In [1]: import numpy as np

In [2]: np.set_printoptions(precision=2, suppress=True, linewidth=160, floatmode="fixed")

In [3]: rnd = lambda a: np.round(a, 2) + 0

In [4]: E = np.load("run9.npy")

In [5]: E
Out[5]: 
array([[ -6.56,   4.39,   6.53],
       [ -2.69,  12.45, -10.83],
       [ -1.60,  14.03, -12.69],
       [ -2.65,  15.41, -12.04],
       [ -3.42,  14.26, -11.73],
       [-41.88, -21.45,  -3.78],
       [ -7.75,   7.95,   4.56],
       [ -1.52,  15.60, -12.94],
       [ -6.88,   7.80,   5.68],
       [ -9.36,   6.63,   4.40],
       [ -7.85,   7.63,   6.17],
       [ -0.59,  13.99, -12.20],
       [ -8.73,   6.37,   5.32]])

In [6]: G = np.cov(E, rowvar=False)

In [7]: rnd(E.std(axis=0))
Out[7]: array([10.26,  9.32,  8.44])

In [8]: print(rnd(np.linalg.eigvalsh(G)[::-1]))
[217.22  67.08   1.09]

In [9]: rnd(G)
Out[9]: 
array([[114.07, 101.61, -23.89],
       [101.61,  94.07, -32.15],
       [-23.89, -32.15,  77.25]])

In [10]: np.argsort(-E.std(axis=0).round(6), kind="stable")
Out[10]: array([0, 1, 2])

In [11]: print(rnd(np.polyfit(E[:, 2], E[:, 0], 1)))
[-0.31 -8.84]

In [12]: rnd(np.corrcoef(E.T))
Out[12]: 
array([[ 1.00,  0.98, -0.25],
       [ 0.98,  1.00, -0.38],
       [-0.25, -0.38,  1.00]])

In [13]: data = np.load("test9.npy")

In [14]: print(data)
[[6 0 0 0]
 [9 6 0 0]
 [5 3 5 0]
 [2 4 1 7]]

In [15]: np.linalg.matrix_power(data - np.diag(np.diag(data)), 4)
Out[15]: 
array([[0, 0, 0, 0],
       [0, 0, 0, 0],
       [0, 0, 0, 0],
       [0, 0, 0, 0]])

In [16]: [int(np.linalg.matrix_rank(np.linalg.matrix_power(data, p))) for p in range(1, 5)]
Out[16]: [4, 4, 4, 4]

In [17]: np.linalg.matrix_rank(data - data[0, 0] * np.eye(4))
Out[17]: np.int64(3)
